$ python3 -q
>>> import numpy as np
>>> import numpy.linalg as la
>>> np.set_printoptions(precision=2, suppress=True, linewidth=140, floatmode="fixed")
>>> def tidy(a):
...     return np.round(a, 2) + 0
... 
>>> E = np.loadtxt("block11.csv", delimiter=",")
>>> E
array([[ 4.00,  0.00,  1.00,  2.00,  5.00,  1.00,  3.00,  3.00,  4.00,  5.00,  1.00,  2.00],
       [12.00,  5.00,  3.00,  2.00,  0.00,  4.00,  1.00,  2.00,  1.00,  4.00,  3.00,  4.00],
       [16.00,  2.00,  5.00,  1.00,  1.00,  0.00,  5.00,  0.00,  4.00,  1.00,  4.00,  2.00],
       [12.00,  3.00,  1.00,  2.00,  0.00,  5.00,  5.00,  4.00,  4.00,  0.00,  3.00,  4.00],
       [ 8.00,  2.00,  1.00,  3.00,  3.00,  5.00,  3.00,  3.00,  2.00,  4.00,  2.00,  3.00],
       [12.00,  3.00,  5.00,  3.00,  0.00,  3.00,  3.00,  4.00,  2.00,  4.00,  3.00,  1.00],
       [16.00,  1.00,  1.00,  5.00,  3.00,  5.00,  1.00,  0.00,  1.00,  2.00,  4.00,  3.00],
       [ 0.00,  3.00,  0.00,  2.00,  0.00,  2.00,  2.00,  4.00,  0.00,  0.00,  0.00,  2.00],
       [20.00,  0.00,  1.00,  5.00,  5.00,  0.00,  1.00,  4.00,  2.00,  5.00,  5.00,  5.00],
       [12.00,  3.00,  1.00,  3.00,  1.00,  2.00,  3.00,  1.00,  0.00,  0.00,  3.00,  4.00],
       [12.00,  4.00,  4.00,  5.00,  2.00,  2.00,  3.00,  1.00,  4.00,  1.00,  3.00,  4.00],
       [16.00,  1.00,  0.00,  4.00,  3.00,  1.00,  4.00,  2.00,  5.00,  2.00,  4.00,  0.00],
       [ 4.00,  5.00,  1.00,  2.00,  3.00,  1.00,  1.00,  0.00,  0.00,  4.00,  1.00,  0.00],
       [12.00,  5.00,  0.00,  0.00,  3.00,  5.00,  5.00,  3.00,  1.00,  4.00,  3.00,  3.00]])
>>> W = np.array([[-1, -2],
...     [3, 2],
...     [-2, -2],
...     [2, 2],
...     [2, 0],
...     [-2, -1],
...     [2, -3],
...     [0, -2],
...     [3, -1],
...     [0, 0],
...     [-3, 3],
...     [2, 1]])
>>> b = np.array([-2, 0])
>>> hid = np.maximum(E @ W + b, 0)
>>> (hid > 0).astype(int)
array([[1, 0],
       [0, 0],
       [0, 0],
       [1, 0],
       [1, 0],
       [0, 0],
       [0, 0],
       [1, 0],
       [0, 0],
       [1, 0],
       [1, 0],
       [1, 0],
       [1, 1],
       [1, 0]])
>>> hid
array([[23.00,  0.00],
       [ 0.00,  0.00],
       [ 0.00,  0.00],
       [ 8.00,  0.00],
       [ 8.00,  0.00],
       [ 0.00,  0.00],
       [ 0.00,  0.00],
       [15.00,  0.00],
       [ 0.00,  0.00],
       [ 2.00,  0.00],
       [17.00,  0.00],
       [ 8.00,  0.00],
       [14.00,  3.00],
       [ 7.00,  0.00]])
>>> basis = np.array([[2, 0, 2], [3, 1, 3]])
>>> hid @ basis
array([[46.00,  0.00, 46.00],
       [ 0.00,  0.00,  0.00],
       [ 0.00,  0.00,  0.00],
       [16.00,  0.00, 16.00],
       [16.00,  0.00, 16.00],
       [ 0.00,  0.00,  0.00],
       [ 0.00,  0.00,  0.00],
       [30.00,  0.00, 30.00],
       [ 0.00,  0.00,  0.00],
       [ 4.00,  0.00,  4.00],
       [34.00,  0.00, 34.00],
       [16.00,  0.00, 16.00],
       [37.00,  3.00, 37.00],
       [14.00,  0.00, 14.00]])
>>> W @ basis
array([[ -8,  -2,  -8],
       [ 12,   2,  12],
       [-10,  -2, -10],
       [ 10,   2,  10],
       [  4,   0,   4],
       [ -7,  -1,  -7],
       [ -5,  -3,  -5],
       [ -6,  -2,  -6],
       [  3,  -1,   3],
       [  0,   0,   0],
       [  3,   3,   3],
       [  7,   1,   7]])
